% python3 -q
>>> import numpy as np
>>> from numpy import linalg as LA
>>> np.set_printoptions(suppress=True, linewidth=140)
>>> B = np.array([[-3, 2], [0, 0]])
>>> C = np.array([[1, 2, 3, 2, 1, 2, 3, 2, 1],
...     [0, 2, 1, 0, 1, 2, 2, 3, 2],
...     [2, 0, 3, 3, 2, 1, 2, 1, 1],
...     [3, 3, 2, 1, 1, 1, 0, 0, 1],
...     [2, 1, 2, 2, 0, 1, 3, 1, 0],
...     [3, 0, 1, 1, 3, 2, 2, 2, 2],
...     [0, 0, 3, 2, 2, 2, 0, 3, 1],
...     [0, 0, 2, 3, 3, 3, 0, 2, 2],
...     [0, 0, 2, 1, 0, 3, 1, 3, 2]])
>>> A = np.block([[B, np.zeros((2, 9))], [np.zeros((9, 2)), C]])
>>> A
array([[-3.,  2.,  0.,  0.,  0.,  0.,  0.,  0.,  0.,  0.,  0.],
       [ 0.,  0.,  0.,  0.,  0.,  0.,  0.,  0.,  0.,  0.,  0.],
       [ 0.,  0.,  1.,  2.,  3.,  2.,  1.,  2.,  3.,  2.,  1.],
       [ 0.,  0.,  0.,  2.,  1.,  0.,  1.,  2.,  2.,  3.,  2.],
       [ 0.,  0.,  2.,  0.,  3.,  3.,  2.,  1.,  2.,  1.,  1.],
       [ 0.,  0.,  3.,  3.,  2.,  1.,  1.,  1.,  0.,  0.,  1.],
       [ 0.,  0.,  2.,  1.,  2.,  2.,  0.,  1.,  3.,  1.,  0.],
       [ 0.,  0.,  3.,  0.,  1.,  1.,  3.,  2.,  2.,  2.,  2.],
       [ 0.,  0.,  0.,  0.,  3.,  2.,  2.,  2.,  0.,  3.,  1.],
       [ 0.,  0.,  0.,  0.,  2.,  3.,  3.,  3.,  0.,  2.,  2.],
       [ 0.,  0.,  0.,  0.,  2.,  1.,  0.,  3.,  1.,  3.,  2.]])
>>> np.round(LA.norm(A, axis=0), 2)
array([3.  , 2.  , 5.2 , 4.24, 6.71, 5.74, 5.39, 6.08, 5.57, 6.4 , 4.47])
>>> round(LA.norm(A, 2), 2)
np.float64(14.42)
>>> LA.norm(A, axis=1).argmax()
np.int64(9)
